$ python -q
>>> import numpy as np
>>> import numpy.linalg as la
>>> np.set_printoptions(precision=3, suppress=True, linewidth=100, sign=" ")
>>> B = np.array([[-7, -3], [6, 1], [9, 2]])
>>> F = np.kron(np.eye(3, dtype=int), B)
>>> F
array([[-7, -3,  0,  0,  0,  0],
       [ 6,  1,  0,  0,  0,  0],
       [ 9,  2,  0,  0,  0,  0],
       [ 0,  0, -7, -3,  0,  0],
       [ 0,  0,  6,  1,  0,  0],
       [ 0,  0,  9,  2,  0,  0],
       [ 0,  0,  0,  0, -7, -3],
       [ 0,  0,  0,  0,  6,  1],
       [ 0,  0,  0,  0,  9,  2]])
>>> proj = F @ la.solve(F.T @ F, F.T)
>>> la.matrix_rank(np.eye(9) - proj)
np.int64(3)
>>> np.diag(proj)
array([ 0.97 ,  0.435,  0.595,  0.97 ,  0.435,  0.595,  0.97 ,  0.435,  0.595])
>>> round(float(np.trace(proj)), 3)
6.0
>>> np.allclose(proj @ proj, proj)
True
>>> x0 = np.array([-3, 2, 1, -3, -1, 1])
>>> target = F @ x0
>>> la.solve(F.T @ F, F.T @ target)
array([-3.,  2.,  1., -3., -1.,  1.])
>>> rng = np.random.default_rng(105)
>>> target = target + 0.02 * rng.normal(size=9)
>>> target
array([ 14.999, -15.975, -22.96 ,   1.999,   2.995,   3.021,   4.001,  -4.984,  -6.968])
>>> beta, *_ = la.lstsq(F, target)
>>> round(float(la.norm(target - F @ beta)), 3)
0.02
>>> np.round(F.T @ (target - F @ beta), 3) + 0
array([ 0.,  0.,  0.,  0.,  0.,  0.])
>>> Uu, sigma, VT = la.svd(F)
>>> sigma
array([ 13.354,  13.354,  13.354,   1.295,   1.295,   1.295])
>>> B = Uu[:, :3] @ np.diag(sigma[:3]) @ VT[:3]
>>> B.round(3) + 0
array([[-7.276, -1.993,  0.   ,  0.   ,  0.   ,  0.   ],
       [ 5.836,  1.598,  0.   ,  0.   ,  0.   ,  0.   ],
       [ 8.882,  2.432,  0.   ,  0.   ,  0.   ,  0.   ],
       [ 0.   ,  0.   , -7.276, -1.993,  0.   ,  0.   ],
       [ 0.   ,  0.   ,  5.836,  1.598,  0.   ,  0.   ],
       [ 0.   ,  0.   ,  8.882,  2.432,  0.   ,  0.   ],
       [ 0.   ,  0.   ,  0.   ,  0.   , -7.276, -1.993],
       [ 0.   ,  0.   ,  0.   ,  0.   ,  5.836,  1.598],
       [ 0.   ,  0.   ,  0.   ,  0.   ,  8.882,  2.432]])
>>> np.round(la.norm(F - B, 2), 3), round(sigma[3], 3)
(np.float64(1.295), np.float64(1.295))
>>> la.cond(F) > 100
np.False_
>>> la.matrix_rank(F, rtol=0.1)
np.int64(3)
>>> B = F / la.norm(F, axis=1, keepdims=True)
>>> C2 = B @ B.T
>>> C2
array([[ 1.   , -0.971, -0.983,  0.   ,  0.   ,  0.   ,  0.   ,  0.   ,  0.   ],
       [-0.971,  1.   ,  0.999,  0.   ,  0.   ,  0.   ,  0.   ,  0.   ,  0.   ],
       [-0.983,  0.999,  1.   ,  0.   ,  0.   ,  0.   ,  0.   ,  0.   ,  0.   ],
       [ 0.   ,  0.   ,  0.   ,  1.   , -0.971, -0.983,  0.   ,  0.   ,  0.   ],
       [ 0.   ,  0.   ,  0.   , -0.971,  1.   ,  0.999,  0.   ,  0.   ,  0.   ],
       [ 0.   ,  0.   ,  0.   , -0.983,  0.999,  1.   ,  0.   ,  0.   ,  0.   ],
       [ 0.   ,  0.   ,  0.   ,  0.   ,  0.   ,  0.   ,  1.   , -0.971, -0.983],
       [ 0.   ,  0.   ,  0.   ,  0.   ,  0.   ,  0.   , -0.971,  1.   ,  0.999],
       [ 0.   ,  0.   ,  0.   ,  0.   ,  0.   ,  0.   , -0.983,  0.999,  1.   ]])
>>> la.norm(B, axis=1)
array([ 1.,  1.,  1.,  1.,  1.,  1.,  1.,  1.,  1.])
>>> M = np.load("data.npy")
>>> M
array([[ 2,  0,  2,  0,  6],
       [ 0, -3, -2,  3,  0],
       [ 0,  0,  3,  0,  0]])
>>> B = M[0, 0] * M[1:] - np.outer(M[1:, 0], M[0])
>>> B
array([[ 0, -6, -4,  6,  0],
       [ 0,  0,  6,  0,  0]])
>>> la.matrix_rank(B), la.matrix_rank(M)
(np.int64(2), np.int64(3))
>>> A = np.loadtxt("case0.csv", delimiter=",")
>>> A
array([[ 0.833,  0.5  , -0.167, -0.167],
       [ 0.5  , -0.5  ,  0.5  ,  0.5  ],
       [-0.167,  0.5  ,  0.833, -0.167],
       [-0.167,  0.5  , -0.167,  0.833]])
>>> f, r1 = A[1], A[2]
>>> f @ f
np.float64(1.0)
>>> p = (f @ r1) / (f @ f) * f
>>> la.matrix_rank(np.outer(f, r1))
np.int64(1)
>>> r1 - p
array([-0.167,  0.5  ,  0.833, -0.167])
>>> x0 = np.array([-3, 1, -3, 3])
>>> la.inv(A)
array([[ 0.833,  0.5  , -0.167, -0.167],
       [ 0.5  , -0.5  ,  0.5  ,  0.5  ],
       [-0.167,  0.5  ,  0.833, -0.167],
       [-0.167,  0.5  , -0.167,  0.833]])
>>> round(la.norm(x0), 3), round(la.norm(A @ x0), 3)
(np.float64(5.292), np.float64(5.292))
>>> f = np.array([3, -3, -2, -3])
>>> r1 = np.array([-1, -2, 1, -3, 1, 3])
>>> J = f[:, None] + r1[None, :]
>>> J
array([[ 2,  1,  4,  0,  4,  6],
       [-4, -5, -2, -6, -2,  0],
       [-3, -4, -1, -5, -1,  1],
       [-4, -5, -2, -6, -2,  0]])
>>> np.round(la.norm(J[0] - J[2]), 3)
np.float64(12.247)
>>> np.round(la.norm(J) ** 2 / la.norm(J, 2) ** 2, 3)
np.float64(1.273)
>>> round(float(la.norm(J[0], 1)), 3), round(float(la.norm(J[0], np.inf)), 3)
(17.0, 6.0)
>>> round(float(la.norm(J, "nuc")), 3)
23.214
>>> la.norm(J, axis=1)
array([ 8.544,  9.22 ,  7.28 ,  9.22 ])
>>> la.norm(J, axis=1).argmax()
np.int64(1)
>>> Uu, sigma, VT = la.svd(J)
>>> evecs = VT[:(sigma > 1e-8).sum()]
>>> x0 = J[0] + -2 * J[1] + rng.integers(2) * np.eye(6)[0]
>>> x0
array([ 10.,  11.,   8.,  12.,   8.,   6.])
>>> round(float(la.norm(x0 - evecs.T @ evecs @ x0)), 3)
0.0
>>> la.matrix_rank(np.vstack([J, x0]))
np.int64(2)
>>> np.diag(evecs.T @ evecs)
array([ 0.195,  0.302,  0.221,  0.49 ,  0.221,  0.57 ])
>>> x0 = np.array([1, 0, 0, 0, 2, 1])
>>> x0 @ J
Traceback (most recent call last):
  File "<python-input-64>", line 1, in <module>
    x0 @ J
    ~~~^~~
ValueError: matmul: Input operand 1 has a mismatch in its core dimension 0, with gufunc signature (n?,k),(k,m?)->(n?,m?) (size 4 is different from 6)
>>> J @ (2 * x0)
array([ 32, -16,  -8, -16])
>>> la.norm(J @ x0) <= la.norm(J, 2) * la.norm(x0) + 1e-9
np.True_
>>> J @ x0
array([16, -8, -4, -8])
>>> (J * x0).sum(axis=1)
array([16, -8, -4, -8])
>>> np.einsum("ij,j->i", J, x0)
array([16, -8, -4, -8])
>>> (J @ x0).argmax()
np.int64(0)
>>> J @ np.eye(6)[4]
array([ 4., -2., -1., -2.])
>>> np.abs(np.diag(la.qr(J)[1])) > 1e-9
array([ True,  True, False, False])
>>> round(float(np.trace(la.pinv(J) @ J)), 3)
2.0
>>> np.allclose(J[:-1].T @ la.lstsq(J[:-1].T, J[-1])[0], J[-1])
True
>>> K = np.load("dump.npy")
>>> K
array([[ 1.1,  3. ,  1. , -1. , -1. ],
       [ 2. , -2.9, -3. ,  0. , -1. ],
       [ 0. ,  0. ,  0.1, -2. ,  1. ],
       [ 0. ,  1. , -3. , -1.9,  2. ],
       [ 1. ,  3. ,  1. , -1. , -0.9]])
>>> np.allclose(K, K.T)
False
>>> np.trace(K)
np.float64(-4.5)
>>> (K + K.T) / 2
array([[ 1.1,  2.5,  0.5, -0.5,  0. ],
       [ 2.5, -2.9, -1.5,  0.5,  1. ],
       [ 0.5, -1.5,  0.1, -2.5,  1. ],
       [-0.5,  0.5, -2.5, -1.9,  0.5],
       [ 0. ,  1. ,  1. ,  0.5, -0.9]])
>>> K.inv()
Traceback (most recent call last):
  File "<python-input-80>", line 1, in <module>
    K.inv()
    ^^^^^
AttributeError: 'numpy.ndarray' object has no attribute 'inv'
>>> np.round(np.abs(la.eigvals(K)).max(), 3)
np.float64(4.533)
>>> np.sort(np.abs(la.eigvals(K)))
array([ 0.1  ,  0.131,  1.9  ,  1.965,  4.533])
>>> B = np.array([[0, -2], [-5, 3]])
>>> basis = np.kron(B, M)
>>> basis
array([[  0,   0,   0,   0,   0,  -4,   0,  -4,   0, -12],
       [  0,   0,   0,   0,   0,   0,   6,   4,  -6,   0],
       [  0,   0,   0,   0,   0,   0,   0,  -6,   0,   0],
       [-10,   0, -10,   0, -30,   6,   0,   6,   0,  18],
       [  0,  15,  10, -15,   0,   0,  -9,  -6,   9,   0],
       [  0,   0, -15,   0,   0,   0,   0,   9,   0,   0]])
>>> B = np.c_[F[:, :4] @ np.array([[2, 2, 2, 1], [0, 3, 1, 3], [2, 2, 0, 1], [0, 1, 2, 3]]), np.array([3, 3, -2, 0, 3, -3, 1, -1, 2])]
>>> B
array([[-14, -23, -17, -16,   3],
       [ 12,  15,  13,   9,   3],
       [ 18,  24,  20,  15,  -2],
       [-14, -17,  -6, -16,   0],
       [ 12,  13,   2,   9,   3],
       [ 18,  20,   4,  15,  -3],
       [  0,   0,   0,   0,   1],
       [  0,   0,   0,   0,  -1],
       [  0,   0,   0,   0,   2]])
>>> la.matrix_rank(B)
np.int64(5)
>>> la.matrix_rank(np.c_[F, B])
np.int64(7)
>>> np.round(la.lstsq(F, B[:, 0])[0], 3) + 0
array([ 2.,  0.,  2.,  0.,  0.,  0.])
>>> w1 = np.array([[4, 5], [5, -4], [-1, 0], [-3, 0], [-2, 1]])
>>> beta = np.array([2, 3])
>>> H = np.maximum(B @ w1 + beta, 0)
>>> (H > 0).astype(int)
array([[ 0,  1],
       [ 1,  1],
       [ 1,  0],
       [ 0,  1],
       [ 1,  1],
       [ 1,  1],
       [ 0,  1],
       [ 1,  1],
       [ 0,  1]])
>>> H
array([[   0,   28],
       [  79,    6],
       [ 133,    0],
       [   0,    1],
       [  80,   14],
       [ 131,   10],
       [   0,    4],
       [   4,    2],
       [   0,    5]])
>>> basis = np.array([[1, 3], [3, 0]])
>>> (H @ basis).round(6).argmax(axis=1)
array([ 0,  1,  1,  0,  1,  1,  0,  1,  0])
>>> O, _ = la.qr(np.array([[0.3, 1.3, 1.4], [-0.8, 0.8, -0.3], [0.2, 0.5, 0.3]]))
>>> W0 = 2 * O
>>> W0
array([[-0.684, -1.701, -0.799],
       [ 1.823, -0.807,  0.157],
       [-0.456, -0.675,  1.827]])
>>> x0 = np.array([3, 2, 3])
>>> target = W0 @ x0
>>> beta, lr = np.zeros(3), 1 / la.norm(W0, 2) ** 2
>>> for i in range(25):
...     beta -= lr * W0.T @ (W0 @ beta - target)
...     if i % 5 == 0: print(i, round(la.norm(W0 @ beta - target), 3))
... 
0 0.0
5 0.0
10 0.0
15 0.0
20 0.0
>>> round(la.cond(W0), 3)
np.float64(1.0)
>>> W0 @ W0
array([[-2.27 ,  3.075, -1.18 ],
       [-2.789, -2.557, -1.297],
       [-1.752,  0.087,  3.595]])
>>> la.determinant(W0)
Traceback (most recent call last):
  File "<python-input-107>", line 1, in <module>
    la.determinant(W0)
    ^^^^^^^^^^^^^^
AttributeError: module 'numpy.linalg' has no attribute 'determinant'
>>> round(float(np.abs(la.eigvals(W0)).max()), 3)
2.0
>>> (W0 - W0.T) / 2
array([[ 0.   , -1.762, -0.172],
       [ 1.762,  0.   ,  0.416],
       [ 0.172, -0.416,  0.   ]])
>>> feats = np.load("w.npy")
>>> feats
array([[-0.2 ,  0.5 ],
       [ 0.04, -0.1 ],
       [ 0.24, -0.6 ],
       [ 0.52, -1.3 ],
       [ 0.04, -0.1 ],
       [ 0.64, -1.6 ]])
>>> round(float(la.norm(feats, 2) / la.norm(feats)), 3)
1.0
>>> la.cond(feats) > 100
np.True_
>>> la.matrix_rank(feats, rtol=0.1)
np.int64(1)
>>> Uu, sigma, VT = la.svd(feats)
>>> np.argmax(sigma[:-1] / (sigma[1:] + 1e-6)) + 1
np.int64(1)
>>> sigma.round(3) + 0
array([ 2.379,  0.   ])
>>> B = Uu[:, :1] @ np.diag(sigma[:1]) @ VT[:1]
>>> round(la.norm(feats - B, 2), 3), round(float(sigma[1]), 3)
(np.float64(0.0), 0.0)
>>> np.round(la.norm(feats - B) / la.norm(feats), 3)
np.float64(0.0)
>>> np.round(np.abs(feats - B).max(), 3)
np.float64(0.0)
>>> la.matrix_rank(B)
np.int64(1)
